% python3 -q
>>> import numpy as np
>>> np.set_printoptions(precision=2, suppress=True, linewidth=100, floatmode="fixed")
>>> arr = np.load("a.npy")
>>> print(arr)
[[-3.49  1.94]
 [ 1.94 -2.51]]
>>> M2 = np.array([[5, 4], [5, 3]])
>>> cent = np.kron(M2, arr)
>>> cent.shape
(4, 4)
>>> np.linalg.matrix_rank(cent)
np.int64(4)
>>> ev, V = np.linalg.eigh(arr)
>>> vec = np.array([-2, 1])
>>> print(V * np.maximum(ev, 0) @ V.T)
[[0.00 0.00]
 [0.00 0.00]]
>>> np.round(vec @ arr @ vec / (vec @ vec), 2), np.round(ev[0], 2), np.round(ev[-1], 2)
(np.float64(-4.85), np.float64(-5.0), np.float64(-1.0))
>>> np.linalg.eigvalsh(arr[1:, 1:])
array([-2.51])
>>> u = np.array([0, -2])
>>> M2 = arr + np.outer(u, np.eye(2)[0])
>>> print(np.linalg.matrix_rank(np.linalg.inv(M2) - np.linalg.inv(arr), tol=1e-8))
1
>>> round(np.linalg.det(M2) / np.linalg.det(arr), 2), np.round(1 + np.linalg.solve(arr, u)[0], 2)
(np.float64(1.78), np.float64(1.78))
>>> M2
array([[-3.49,  1.94],
       [-0.06, -2.51]])
>>> M2 = np.array([[2, 6, 2, 7], [2, 4, 1, 6], [5, 3, 6, 7]])
>>> data = M2.T @ M2
>>> data
array([[ 33,  35,  36,  61],
       [ 35,  61,  34,  87],
       [ 36,  34,  41,  62],
       [ 61,  87,  62, 134]])
>>> rng = np.random.default_rng(197)
>>> M2 = data + rng.integers(-2, 3, (4, 3)) @ rng.integers(-2, 3, (3, 4))
>>> print(M2)
[[ 29  39  46  49]
 [ 33  61  41  79]
 [ 36  34  41  62]
 [ 63  89  62 132]]
>>> print(np.linalg.matrix_rank(M2 - data, tol=1e-8))
3
>>> M2 - data
array([[ -4,   4,  10, -12],
       [ -2,   0,   7,  -8],
       [  0,   0,   0,   0],
       [  2,   2,   0,  -2]])
>>> np.abs(M2 - data).sum(axis=1)
array([30, 17,  0,  6])
>>> np.linalg.svd(M2 - data, compute_uv=False)
array([19.74,  3.38,  1.97,  0.00])
>>> left, sigma, VT = np.linalg.svd(data)
>>> V = VT[:(sigma > 1e-8).sum()]
>>> vec = data[0] + 4 * data[2] + rng.integers(2) * np.eye(4)[3]
>>> vec
array([177.00, 171.00, 200.00, 310.00])
>>> round(float(np.linalg.norm(vec - V.T @ V @ vec)), 2)
0.45
>>> print(np.linalg.matrix_rank(np.vstack([data, vec])))
4
>>> V.T @ V
array([[ 0.43, -0.28,  0.22,  0.34],
       [-0.28,  0.86,  0.11,  0.17],
       [ 0.22,  0.11,  0.92, -0.13],
       [ 0.34,  0.17, -0.13,  0.80]])
>>> ev, V = np.linalg.eigh(data)
>>> vec = np.array([5, 3, 5, 5])
>>> round(float(vec @ data @ vec / (vec @ vec)), 2), np.round(ev[0], 2), round(float(ev[-1]), 2)
(218.8, np.float64(0.0), 248.34)
>>> print(np.abs(data).sum(axis=1).max(), round(np.abs(ev).max(), 2))
344 248.34
>>> np.linalg.eigvalsh(data[1:, 1:])
array([  0.64,  15.70, 219.66])
>>> V * np.maximum(ev, 0) @ V.T
array([[ 33.00,  35.00,  36.00,  61.00],
       [ 35.00,  61.00,  34.00,  87.00],
       [ 36.00,  34.00,  41.00,  62.00],
       [ 61.00,  87.00,  62.00, 134.00]])
>>> (np.sign(V[:, -1].round(6)) == np.sign(V[0, -1].round(6))).astype(int)
array([1, 1, 1, 1])
>>> vec = np.array([-1, 0, 1, -1])
>>> print((data * vec).sum(axis=1))
[ -58  -88  -57 -133]
>>> print(np.sign((data @ vec).round(6)))
[-1 -1 -1 -1]
>>> data @ np.eye(4)[0]
array([33.00, 35.00, 36.00, 61.00])
>>> np.linalg.norm(data @ vec) <= np.linalg.norm(data, 2) * np.linalg.norm(vec) + 1e-9
np.True_
>>> data @ (2 * vec)
array([-116, -176, -114, -266])
>>> print(np.einsum("ij,j->i", data, vec))
[ -58  -88  -57 -133]
>>> print(data @ vec)
[ -58  -88  -57 -133]
>>> data * vec
array([[ -33,    0,   36,  -61],
       [ -35,    0,   34,  -87],
       [ -36,    0,   41,  -62],
       [ -61,    0,   62, -134]])
>>> print(data @ np.ones(4))
[165.00 217.00 173.00 344.00]
>>> M2 = np.array([[4, 2], [1, 5], [0, 2]])
>>> E = np.kron(np.eye(3, dtype=int), M2)
>>> E
array([[4, 2, 0, 0, 0, 0],
       [1, 5, 0, 0, 0, 0],
       [0, 2, 0, 0, 0, 0],
       [0, 0, 4, 2, 0, 0],
       [0, 0, 1, 5, 0, 0],
       [0, 0, 0, 2, 0, 0],
       [0, 0, 0, 0, 4, 2],
       [0, 0, 0, 0, 1, 5],
       [0, 0, 0, 0, 0, 2]])
>>> vec = np.array([-2, -3, -1, -2, -2, -1])
>>> target = E @ vec
>>> target
array([-14, -17,  -6,  -8, -11,  -4, -10,  -7,  -2])
>>> print(np.linalg.lstsq(E, target)[0])
[-2.00 -3.00 -1.00 -2.00 -2.00 -1.00]
>>> np.round(np.linalg.pinv(E) @ E, 2) + 0
array([[1.00, 0.00, 0.00, 0.00, 0.00, 0.00],
       [0.00, 1.00, 0.00, 0.00, 0.00, 0.00],
       [0.00, 0.00, 1.00, 0.00, 0.00, 0.00],
       [0.00, 0.00, 0.00, 1.00, 0.00, 0.00],
       [0.00, 0.00, 0.00, 0.00, 1.00, 0.00],
       [0.00, 0.00, 0.00, 0.00, 0.00, 1.00]])
>>> np.linalg.solve(E.T @ E, E.T @ target)
array([-2.00, -3.00, -1.00, -2.00, -2.00, -1.00])
>>> target = target + 0.1 * rng.normal(size=9)
>>> target
array([-13.88, -16.97,  -6.05,  -7.94, -11.00,  -3.82,  -9.97,  -7.06,  -1.91])
>>> c, *_ = np.linalg.lstsq(E, target)
>>> print(np.round(np.linalg.norm(target - E @ c), 2))
0.2
>>> c.round()
array([-2.00, -3.00, -1.00, -2.00, -2.00, -1.00])
>>> c
array([-1.97, -3.00, -1.00, -1.99, -1.99, -1.00])
>>> O, V = np.linalg.qr(E[:, :1])[0], np.linalg.qr(E[:, 1:])[0]
>>> sigma = np.linalg.svd(O.T @ V, compute_uv=False)
>>> (sigma > 0.9).sum()
np.int64(0)
>>> print(np.round(np.linalg.norm(O @ O.T - V @ V.T, 2), 2))
1.0
>>> M = np.loadtxt("mat.csv", delimiter=",")
>>> M
array([[-0.51, -0.78,  0.25, -0.25],
       [ 0.75, -0.34, -0.09, -0.57],
       [ 0.24, -0.51, -0.45,  0.69],
       [ 0.35, -0.08,  0.85,  0.38]])
>>> round(float(np.linalg.eigvals(M).sum().real), 2)
-0.92
>>> round(np.linalg.det(M[::-1]), 2)
np.float64(-1.0)
>>> round(np.einsum("ij,ji->", M, M), 2)
np.float64(0.85)
>>> round(float(np.einsum("ii->", M)), 2)
-0.92
>>> round(np.abs(M).max(), 2)
np.float64(0.85)
>>> M.mean(axis=0)
array([ 0.21, -0.43,  0.14,  0.06])
>>> np.unravel_index(np.abs(M).argmax(), M.shape)
(np.int64(3), np.int64(2))
>>> np.linalg.matrix_rank(M)
np.int64(4)
>>> round(float(np.linalg.norm(M)), 2)
2.0
>>> M.shape
(4, 4)
>>> hat = np.triu(np.array([[1, -1, -1, 1], [-2, -1, 1, -1], [-1, 0, -2, -1], [2, -1, 1, -1]]), 1) + np.eye(4)
>>> M2 = hat @ M @ np.linalg.inv(hat)
>>> np.linalg.matrix_rank(M2)
np.int64(4)
>>> hat @ M - M @ hat
array([[-0.63,  0.26,  1.67,  0.23],
       [-0.12,  0.32, -0.22, -0.86],
       [-0.35,  0.32, -0.10, -1.58],
       [ 0.00,  0.35,  0.44,  0.41]])
>>> np.round(np.poly(M2), 2) + 0
array([ 1.00,  0.92,  0.00, -0.92, -1.00])
>>> print(np.round(np.trace(M2), 2), round(float(np.trace(M)), 2))
-0.92 -0.92
>>> mat = np.array([[1, 2, 0, 0], [0, 2, 1, 1], [0, 0, 1, 1], [0, 0, 0, 2]])
>>> left, sigma, VT = np.linalg.svd(mat, full_matrices=False)
>>> np.round(left.T @ left, 2) + 0
array([[1.00, 0.00, 0.00, 0.00],
       [0.00, 1.00, 0.00, 0.00],
       [0.00, 0.00, 1.00, 0.00],
       [0.00, 0.00, 0.00, 1.00]])
>>> print(np.round(VT @ VT.T, 2) + 0)
[[1.00 0.00 0.00 0.00]
 [0.00 1.00 0.00 0.00]
 [0.00 0.00 1.00 0.00]
 [0.00 0.00 0.00 1.00]]
>>> print(round(np.sqrt((sigma ** 2).sum()), 2), round(float(np.linalg.norm(mat)), 2))
4.12 4.12
>>> O, V = np.linalg.qr(mat[:, :2])[0], np.linalg.qr(mat[:, 2:])[0]
>>> sigma = np.linalg.svd(O.T @ V, compute_uv=False)
>>> np.degrees(np.arccos(sigma.clip(0, 1)))
array([45.00, 90.00])
>>> print(sigma.round(2) + 0)
[0.71 0.00]
>>> M2 = mat + rng.integers(-2, 3, (4, 2)) @ rng.integers(-2, 3, (2, 4))
>>> M2
array([[-1, -6, -8,  0],
       [ 3,  8,  7,  1],
       [ 3,  6,  7,  1],
       [ 3,  0,  0,  2]])
>>> np.abs(M2 - mat).sum(axis=1)
array([18, 15, 15,  3])
>>> np.round(np.linalg.svd(M2 - mat, compute_uv=False), 2) + 0
array([17.11,  3.21,  0.00,  0.00])
